$ python3 -q
>>> import numpy as np
>>> np.set_printoptions(precision=2, suppress=True, linewidth=160, sign=" ")
>>> arr = np.load("layer17.npy")
>>> print(arr)
[[-2 -2  2  1  2]
 [ 0 -1  0  1 -1]
 [-2 -1  2  2  2]
 [ 1 -2 -1  1 -1]
 [-2  0  2 -1  4]]
>>> rk = np.linalg.matrix_rank(arr)
>>> print(rk)
4
>>> ns = np.linalg.svd(arr)[2][rk:].T
>>> print(np.round(ns[:, 0] / ns[np.abs(ns[:, 0]).round(6).argmax(), 0], 2) + 0)
[ 1.  0.  1.  0.  0.]
>>> print(ns.shape)
(5, 1)
>>> print(np.linalg.matrix_rank(arr.T @ arr), np.linalg.matrix_rank(arr @ arr.T))
4 4
>>> print([int(np.linalg.matrix_rank(np.delete(arr, i, axis=0))) for i in range(5)])
[4, 4, 3, 3, 4]
>>> print(np.round(arr @ ns, 2) + 0)
[[ 0.]
 [ 0.]
 [ 0.]
 [ 0.]
 [ 0.]]
>>> print(np.round(ns @ ns.T, 2) + 0)
[[ 0.5  0.   0.5  0.   0. ]
 [ 0.   0.   0.   0.   0. ]
 [ 0.5  0.   0.5  0.   0. ]
 [ 0.   0.   0.   0.   0. ]
 [ 0.   0.   0.   0.   0. ]]
>>> print([int(np.linalg.matrix_rank(arr[:i])) for i in range(1, len(arr) + 1)])
[1, 2, 3, 4, 4]
>>> print([int(np.linalg.matrix_rank(arr[:, :j + 1])) for j in range(5)])
[1, 2, 2, 3, 4]
>>> u = np.array([-2, -2, -2])
>>> g = np.array([7, 8, 4, 7, 5, 5, 2, 1, 1])
>>> m1 = u[:, None] + g[None, :]
>>> print(m1)
[[ 5  6  2  5  3  3  0 -1 -1]
 [ 5  6  2  5  3  3  0 -1 -1]
 [ 5  6  2  5  3  3  0 -1 -1]]
>>> print(round(np.linalg.norm(m1, 2) / np.linalg.norm(m1), 2))
1.0
>>> print(np.argsort(-np.linalg.norm(m1, axis=0).round(6), kind="stable")[:3])
[ 1  0  3]
>>> print(np.linalg.cond(m1) > 100)
True
>>> print([round(float(x), 2) for x in np.linalg.svd(m1, compute_uv=False)[:3]])
[18.17, 0.0, 0.0]
>>> print(np.linalg.matrix_rank(m1, rtol=0.1))
1
>>> blk = np.stack([m1, 5 * m1, m1[::-1]])
>>> print(np.einsum("bij,cij->bc", blk, blk))
[[  330  1650   330]
 [ 1650  8250  1650]
 [  330  1650   330]]
>>> print(np.linalg.norm(blk, axis=(1, 2)))
[ 18.17  90.83  18.17]
>>> print(np.abs(np.diag(np.linalg.qr(m1)[1])) > 1e-9)
[ True False False]
>>> print(np.allclose(m1[:-1].T @ np.linalg.lstsq(m1[:-1].T, m1[-1])[0], m1[-1]))
True
>>> print(round(np.trace(np.linalg.pinv(m1) @ m1), 2))
1.0
>>> rng = np.random.default_rng(36)
>>> F = np.eye(9, dtype=int)[rng.permutation(9)] * np.array([1, 3, -3, 2, -2, 1, 2, -3, 1])
>>> print(F)
[[ 0  0  0  0  0  0  0  0  1]
 [ 1  0  0  0  0  0  0  0  0]
 [ 0  0  0  0  0  0  0 -3  0]
 [ 0  0  0  0 -2  0  0  0  0]
 [ 0  3  0  0  0  0  0  0  0]
 [ 0  0  0  0  0  1  0  0  0]
 [ 0  0 -3  0  0  0  0  0  0]
 [ 0  0  0  2  0  0  0  0  0]
 [ 0  0  0  0  0  0  2  0  0]]
>>> # 2 blocks once reordered
>>> blk = np.stack([F, 5 * F, F[::-1]])
>>> print(blk.sum(axis=0))
[[  0   0   0   0   0   0   2   0   6]
 [  6   0   0   2   0   0   0   0   0]
 [  0   0  -3   0   0   0   0 -18   0]
 [  0   0   0   0 -12   1   0   0   0]
 [  0  21   0   0   0   0   0   0   0]
 [  0   0   0   0  -2   6   0   0   0]
 [  0   0 -18   0   0   0   0  -3   0]
 [  1   0   0  12   0   0   0   0   0]
 [  0   0   0   0   0   0  12   0   1]]
>>> print(np.linalg.matrix_rank(blk.reshape(3, -1)))
2
>>> print(np.linalg.matrix_rank(blk))
[ 9  9  9]
>>> th = np.radians(72)
>>> Rm = np.eye(9)
>>> Rm[1, 1] = Rm[5, 5] = np.cos(th)
>>> Rm[1, 5], Rm[5, 1] = -np.sin(th), np.sin(th)
>>> print(Rm)
[[ 1.    0.    0.    0.    0.    0.    0.    0.    0.  ]
 [ 0.    0.31  0.    0.    0.   -0.95  0.    0.    0.  ]
 [ 0.    0.    1.    0.    0.    0.    0.    0.    0.  ]
 [ 0.    0.    0.    1.    0.    0.    0.    0.    0.  ]
 [ 0.    0.    0.    0.    1.    0.    0.    0.    0.  ]
 [ 0.    0.95  0.    0.    0.    0.31  0.    0.    0.  ]
 [ 0.    0.    0.    0.    0.    0.    1.    0.    0.  ]
 [ 0.    0.    0.    0.    0.    0.    0.    1.    0.  ]
 [ 0.    0.    0.    0.    0.    0.    0.    0.    1.  ]]
>>> out = F @ Rm.T
>>> print(np.allclose(F @ F.T, out @ out.T))
True
>>> print(out)
[[ 0.    0.    0.    0.    0.    0.    0.    0.    1.  ]
 [ 1.    0.    0.    0.    0.    0.    0.    0.    0.  ]
 [ 0.    0.    0.    0.    0.    0.    0.   -3.    0.  ]
 [ 0.    0.    0.    0.   -2.    0.    0.    0.    0.  ]
 [ 0.    0.93  0.    0.    0.    2.85  0.    0.    0.  ]
 [ 0.   -0.95  0.    0.    0.    0.31  0.    0.    0.  ]
 [ 0.    0.   -3.    0.    0.    0.    0.    0.    0.  ]
 [ 0.    0.    0.    2.    0.    0.    0.    0.    0.  ]
 [ 0.    0.    0.    0.    0.    0.    2.    0.    0.  ]]
>>> print(np.abs(out - F).max(axis=0))
[ 0.    2.07  0.    0.    0.    2.85  0.    0.    0.  ]
>>> u = np.array([-1, -5])
>>> print(np.correlate(F[8], F[6], "full"))
[ 0  0  0  0  0  0  0  0  0  0  0  0 -6  0  0  0  0]
>>> print(np.polyval(u, F[8]))
[-5 -5 -5 -5 -5 -5 -7 -5 -5]
>>> print(np.convolve(F[8], u))
[  0   0   0   0   0   0  -2 -10   0   0]
>>> print(np.array([np.convolve(row, u, "same") for row in F]))
[[  0   0   0   0   0   0   0   0  -1]
 [ -1  -5   0   0   0   0   0   0   0]
 [  0   0   0   0   0   0   0   3  15]
 [  0   0   0   0   2  10   0   0   0]
 [  0  -3 -15   0   0   0   0   0   0]
 [  0   0   0   0   0  -1  -5   0   0]
 [  0   0   3  15   0   0   0   0   0]
 [  0   0   0  -2 -10   0   0   0   0]
 [  0   0   0   0   0   0  -2 -10   0]]
>>> print(np.cross(F[8, :3], F[6, :3]))
[ 0  0  0]
>>> W = np.array([[3, 1, -2],
...     [0, -2, -3],
...     [1, -3, -2],
...     [-3, 3, 1],
...     [1, -2, -2],
...     [2, 2, 0],
...     [1, -3, 0],
...     [0, 0, 1],
...     [0, -2, 2]])
>>> coef = np.array([2, 1, 2])
>>> act = np.maximum(F @ W + coef, 0)
>>> print((act > 0).astype(int))
[[ 1  0  1]
 [ 1  1  0]
 [ 1  1  0]
 [ 0  1  1]
 [ 1  0  0]
 [ 1  1  1]
 [ 0  1  1]
 [ 0  1  1]
 [ 1  0  1]]
>>> print(np.linalg.matrix_rank(act))
3
>>> basis = np.array([[0, 1, 2], [3, 1, 0], [0, 1, 2]])
>>> print(W @ basis)
[[ 3  2  2]
 [-6 -5 -6]
 [-9 -4 -2]
 [ 9  1 -4]
 [-6 -3 -2]
 [ 6  4  4]
 [-9 -2  2]
 [ 0  1  2]
 [-6  0  4]]
>>> feats = np.load("case3.npy")
>>> print(feats)
[[-1.3  0.7 -0.5 -0.8  0.8 -0.7]
 [ 0.5  0.4 -1.   0.6  2.1 -0.5]
 [-0.1  0.4  0.   0.7 -0.3 -1.2]
 [-3.2  0.1  1.   1.2 -0.6 -0.2]]
>>> u, g = feats[2], feats[0]
>>> print(np.round(u @ g, 2))
0.45
>>> p = (u @ g) / (u @ u) * u
>>> print(g - p)
[-1.28  0.62 -0.5  -0.94  0.86 -0.45]
>>> W = np.array([[5, 0, 3], [2, 4, 2], [4, 5, 4], [3, 4, 0], [5, 3, 1], [3, 4, 0]])
>>> coef = np.array([3, -1, 0])
>>> act = np.maximum(feats @ W + coef, 0)
>>> print(act)
[[  0.    0.    0. ]
 [ 13.1   2.3   0.4]
 [  0.3   0.    0.2]
 [  0.    6.6   0. ]]
>>> print((act > 0).astype(int))
[[ 0  0  0]
 [ 1  1  1]
 [ 1  0  1]
 [ 0  1  0]]
>>> print((act > 0).mean(axis=0))
[ 0.5  0.5  0.5]
>>> basis = np.array([[-3, 0, 3], [9, 1, 7], [5, 5, -6]])
>>> print(act @ basis)
[[  0.    0.    0. ]
 [-16.6   4.3  53. ]
 [  0.1   1.   -0.3]
 [ 59.4   6.6  46.2]]
>>> print((act @ basis).round(6).argmax(axis=1))
[ 0  2  1  0]
>>> print(W @ basis)
[[ 0 15 -3]
 [40 14 22]
 [53 25 23]
 [27  4 37]
 [17  8 30]
 [27  4 37]]
>>> G = feats.T @ feats
>>> print(np.trace(G), round((feats ** 2).sum(), 2))
25.91 25.91
>>> print(np.allclose(G, G.T))
True
>>> out = np.array([[5, 1], [8, 4], [4, 4], [9, 4], [6, 2], [7, 4]])
>>> print(np.linalg.matrix_rank(np.vstack([feats, out.T])))
6
>>> print(np.vstack([feats, out.T]).shape)
(6, 6)
>>> print(np.linalg.matrix_rank(feats @ out))
2
>>> print(np.einsum("ij->j", feats))
[-4.1  1.6 -0.5  1.7  2.  -2.6]
>>> x0 = np.array([-4, 3, 0, 2, 4, 0])
>>> h = np.maximum(feats @ x0, 0)
>>> print(np.maximum(feats @ x0, 0) - np.maximum(-feats @ x0, 0))
[  8.9   8.8   1.8  13.1]
>>> print(np.flatnonzero(h > 1e-9))
[ 0  1  2  3]
>>> print(feats * (h > 1e-9)[:, None])
[[-1.3  0.7 -0.5 -0.8  0.8 -0.7]
 [ 0.5  0.4 -1.   0.6  2.1 -0.5]
 [-0.1  0.4  0.   0.7 -0.3 -1.2]
 [-3.2  0.1  1.   1.2 -0.6 -0.2]]
>>> print(h)
[  8.9   8.8   1.8  13.1]
>>> out = np.array([[1, 1], [2, 2]])
>>> basis = np.array([[-2, 1, 2], [0, -1, 0], [0, 1, -1]])
>>> A = np.kron(out, basis)
>>> print(A)
[[-2  1  2 -2  1  2]
 [ 0 -1  0  0 -1  0]
 [ 0  1 -1  0  1 -1]
 [-4  2  4 -4  2  4]
 [ 0 -2  0  0 -2  0]
 [ 0  2 -2  0  2 -2]]
>>> u = np.array([1, 1, 1])
>>> print(np.convolve(A[2], u))
[ 0  1  0  0  0  0  0 -1]
>>> print(np.cross(A[2, :3], A[0, :3]))
[ 3  2  2]
>>> print(np.polyval(u, A[2]))
[ 1  3  1  1  3  1]
>>> K = np.loadtxt("mat.csv", delimiter=",")
>>> print(K)
[[ 0.34 -0.37  3.05  0.14 -3.31]
 [-2.2   0.45 -4.19 -1.54 -0.92]
 [-1.19  0.87 -4.36 -0.08  4.62]
 [ 0.87  0.    0.34  1.35 -0.36]
 [ 2.3  -0.97  3.37  0.85 -2.18]
 [ 1.96 -1.19 -0.37  0.26 -2.37]
 [-1.42  1.66 -6.58  0.51  6.74]
 [-0.94  0.91 -5.25  0.68  3.55]
 [ 0.25 -0.14  7.05 -1.72 -2.25]
 [ 0.22  1.5  -5.06  1.4   3.71]
 [ 1.29 -0.9  -2.38  0.68 -1.01]
 [ 0.01  0.08  2.37 -0.39  1.73]
 [ 0.63 -0.2  -3.86  0.92  5.54]
 [-1.09  0.44 -4.97 -0.17  1.39]
 [ 1.2  -0.7  -3.14  1.4   0.23]
 [ 0.71  0.38 -1.6   0.75  3.88]
 [ 0.92  0.37  0.6   1.51 -2.37]
 [-0.29  0.44  2.41 -0.44  0.57]
 [ 1.18 -1.51 -0.88  0.89 -1.16]
 [-1.18  0.57 -4.83 -0.4   5.98]
 [ 3.26 -2.69  3.03  1.3  -4.69]
 [-1.11  0.42 -4.95  0.18  0.84]
 [ 2.29 -1.    0.44  2.36 -2.47]
 [ 0.74 -1.42  2.1  -0.84 -4.85]
 [ 4.19 -2.88 -4.1   3.73 -0.77]
 [ 0.56  0.16 -5.05  2.01  1.98]
 [-2.03  0.73 -4.29 -0.21  0.7 ]
 [ 0.38  0.16  0.68  0.34 -0.46]
 [ 0.64 -0.42  5.66 -0.31 -5.53]
 [-0.94  0.45 -0.35 -0.17 -2.21]]
>>> labels = K[:, 4] > np.median(K[:, 4])
>>> u = K[labels].mean(axis=0) - K[~labels].mean(axis=0)
>>> print(np.argsort(-np.abs(u).round(6), kind="stable"))
[ 4  2  0  1  3]
>>> print(((K - K.mean(axis=0)) @ u > 0).astype(int))
[ 0  1  1  0  0  0  1  1  0  1  0  0  1  1  1  1  0  0  0  1  0  1  0  0  0  1  1  0  0  0]
